In [1]: import numpy as np

In [2]: np.set_printoptions(suppress=True, linewidth=100)

In [3]: B = np.array([[-3, -5], [3, -2]])

In [4]: F = np.tile(B, (2, 2))

In [5]: print(F)
[[-3 -5 -3 -5]
 [ 3 -2  3 -2]
 [-3 -5 -3 -5]
 [ 3 -2  3 -2]]

In [6]: # columns 0 and 2 are equal

In [7]: rng = np.random.default_rng(985)

In [8]: labels = rng.permutation(4)

In [9]: print(labels)
[1 2 0 3]

In [10]: B = F[labels][:, labels]

In [11]: print(B)
[[-2  3  3 -2]
 [-5 -3 -3 -5]
 [-5 -3 -3 -5]
 [-2  3  3 -2]]

In [12]: left, sigma, VT = np.linalg.svd(F)

In [13]: vecs = VT[:(sigma > 1e-8).sum()]

In [14]: vec = F[2] + 3 * F[1] + rng.integers(2) * np.eye(4)[1]

In [15]: print(vec)
[  6. -11.   6. -11.]

In [16]: print(np.allclose(vecs.T @ vecs @ vec, vec))
True

In [17]: print(np.round(vecs.T @ vecs, 2) + 0)
[[0.5 0.  0.5 0. ]
 [0.  0.5 0.  0.5]
 [0.5 0.  0.5 0. ]
 [0.  0.5 0.  0.5]]

In [18]: print(np.round(np.diag(vecs.T @ vecs), 2))
[0.5 0.5 0.5 0.5]

In [19]: proj = np.triu(np.array([[2, -4, -1, 3], [-1, -3, 5, -3], [3, -2, -3, 4], [-2, 0, -3, 0]]), 1) + np.eye(4)

In [20]: B = proj @ F @ np.linalg.inv(proj)

In [21]: print(np.round(np.poly(B), 2) + 0)
[ 1. 10. 84.  0.  0.]

In [22]: print(round(float(np.linalg.det(B)), 2))
0.0

In [23]: print(B)
[[   -3.   -10.    44.  -195.]
 [  -21.  -105.   483. -2205.]
 [    9.    23.   -97.   417.]
 [    3.    10.   -44.   195.]]

In [24]: print(proj @ F - F @ proj)
[[  0.  -5.  22.  13.]
 [-24.  -7. -11. -46.]
 [ 12. -20.  34.  -2.]
 [  0.  12.  13. -27.]]

In [25]: print(np.trace(B), np.trace(F))
-10.0 -10

In [26]: print(np.unique(B.round(6), axis=0).shape)
(4, 4)

In [27]: print(np.abs(np.diag(np.linalg.qr(B)[1])) > 1e-9)
[ True  True False False]

In [28]: print(np.allclose(B[:-1].T @ np.linalg.lstsq(B[:-1].T, B[-1])[0], B[-1]))
True

In [29]: B = np.array([[3, 1, 0, 2], [2, 2, 1, 2], [0, 3, 2, 2], [3, 3, 1, 3]])

In [30]: data = np.triu(B)

In [31]: print(data)
[[3 1 0 2]
 [0 2 1 2]
 [0 0 2 2]
 [0 0 0 3]]

In [32]: # triangular: eigenvalues sit on the diagonal

In [33]: B = data + rng.integers(-2, 3, (4, 1)) @ rng.integers(-2, 3, (1, 4))

In [34]: print(B)
[[ 3  0  1  3]
 [ 0  3  0  1]
 [ 0 -1  3  3]
 [ 0  2 -2  1]]

In [35]: print(np.linalg.matrix_rank(B - data, tol=1e-8))
1

In [36]: print(np.abs(B - data).sum(axis=1))
[3 3 3 6]

In [37]: print(B - data)
[[ 0 -1  1  1]
 [ 0  1 -1 -1]
 [ 0 -1  1  1]
 [ 0  2 -2 -2]]

In [38]: print(np.round(np.linalg.svd(B - data, compute_uv=False), 2) + 0)
[4.58 0.   0.   0.  ]
